% python3 -q
>>> import numpy as np
>>> from numpy import linalg as LA
>>> np.set_printoptions(precision=3, suppress=True, linewidth=160)
>>> tidy = lambda a: np.round(a, 3) + 0
>>> M = np.load("m.npy")
>>> M
array([[ 0,  1,  2,  1,  0, -3,  2,  2],
       [-1,  0, -1, -1, -3,  0,  0, -1],
       [-2,  1,  0, -2,  2, -3,  2,  0],
       [-1,  1,  2,  0, -2,  3, -2, -2],
       [ 0,  3, -2,  2,  0, -1,  3, -1],
       [ 3,  0,  3, -3,  1,  0,  0, -1],
       [-2,  0, -2,  2, -3,  0,  0,  0],
       [-2,  1,  0,  2,  1,  1,  0,  0]])
>>> M2 = LA.inv(M)
>>> tidy(LA.det(M) * M2)
array([[    0.,  -224.,   -56.,   112.,   112.,  -112.,   -56.,  -392.],
       [  224.,     0.,    28.,   672.,   280., -1176., -1148.,  -980.],
       [   56.,   -28.,     0.,  -112.,  -112.,   476.,   392.,   392.],
       [ -112.,  -672.,   112.,     0.,     0.,   448.,   896.,     0.],
       [ -112.,  -280.,   112.,     0.,     0.,    56.,   112.,     0.],
       [  112.,  1176.,  -476.,  -448.,   -56.,     0.,  -868.,   980.],
       [   56.,  1148.,  -392.,  -896.,  -112.,   868.,     0.,  1568.],
       [  392.,   980.,  -392.,     0.,     0.,  -980., -1568.,     0.]])
>>> np.allclose(M2, M.T)
False
>>> tidy(LA.inv(M2))
array([[ 0.,  1.,  2.,  1.,  0., -3.,  2.,  2.],
       [-1.,  0., -1., -1., -3.,  0.,  0., -1.],
       [-2.,  1.,  0., -2.,  2., -3.,  2.,  0.],
       [-1.,  1.,  2.,  0., -2.,  3., -2., -2.],
       [ 0.,  3., -2.,  2.,  0., -1.,  3., -1.],
       [ 3.,  0.,  3., -3.,  1.,  0.,  0., -1.],
       [-2.,  0., -2.,  2., -3.,  0.,  0.,  0.],
       [-2.,  1.,  0.,  2.,  1.,  1.,  0.,  0.]])
>>> tidy(LA.det(M) * LA.det(M2))
np.float64(1.0)
>>> J = np.array([[-12, -6, -6, 0, -6, -6, -12, -6],
...     [-18, -9, -9, 0, -9, -9, -18, -9],
...     [12, 6, 6, 0, 6, 6, 12, 6],
...     [-8, -4, -4, 0, -4, -4, -8, -4],
...     [-16, -8, -8, 0, -8, -8, -16, -8],
...     [-14, -7, -7, 0, -7, -7, -14, -7],
...     [18, 9, 9, 0, 9, 9, 18, 9],
...     [-2, -1, -1, 0, -1, -1, -2, -1]])
>>> J
array([[-12,  -6,  -6,   0,  -6,  -6, -12,  -6],
       [-18,  -9,  -9,   0,  -9,  -9, -18,  -9],
       [ 12,   6,   6,   0,   6,   6,  12,   6],
       [ -8,  -4,  -4,   0,  -4,  -4,  -8,  -4],
       [-16,  -8,  -8,   0,  -8,  -8, -16,  -8],
       [-14,  -7,  -7,   0,  -7,  -7, -14,  -7],
       [ 18,   9,   9,   0,   9,   9,  18,   9],
       [ -2,  -1,  -1,   0,  -1,  -1,  -2,  -1]])
>>> np.unique(J.round(6), axis=0).shape
(8, 8)
>>> tidy(J @ LA.pinv(J) @ J)
array([[-12.,  -6.,  -6.,   0.,  -6.,  -6., -12.,  -6.],
       [-18.,  -9.,  -9.,   0.,  -9.,  -9., -18.,  -9.],
       [ 12.,   6.,   6.,   0.,   6.,   6.,  12.,   6.],
       [ -8.,  -4.,  -4.,   0.,  -4.,  -4.,  -8.,  -4.],
       [-16.,  -8.,  -8.,   0.,  -8.,  -8., -16.,  -8.],
       [-14.,  -7.,  -7.,   0.,  -7.,  -7., -14.,  -7.],
       [ 18.,   9.,   9.,   0.,   9.,   9.,  18.,   9.],
       [ -2.,  -1.,  -1.,   0.,  -1.,  -1.,  -2.,  -1.]])
>>> tidy(np.trace(LA.pinv(J) @ J))
np.float64(1.0)
>>> np.allclose(J[:-1].T @ LA.lstsq(J[:-1].T, J[-1])[0], J[-1])
True
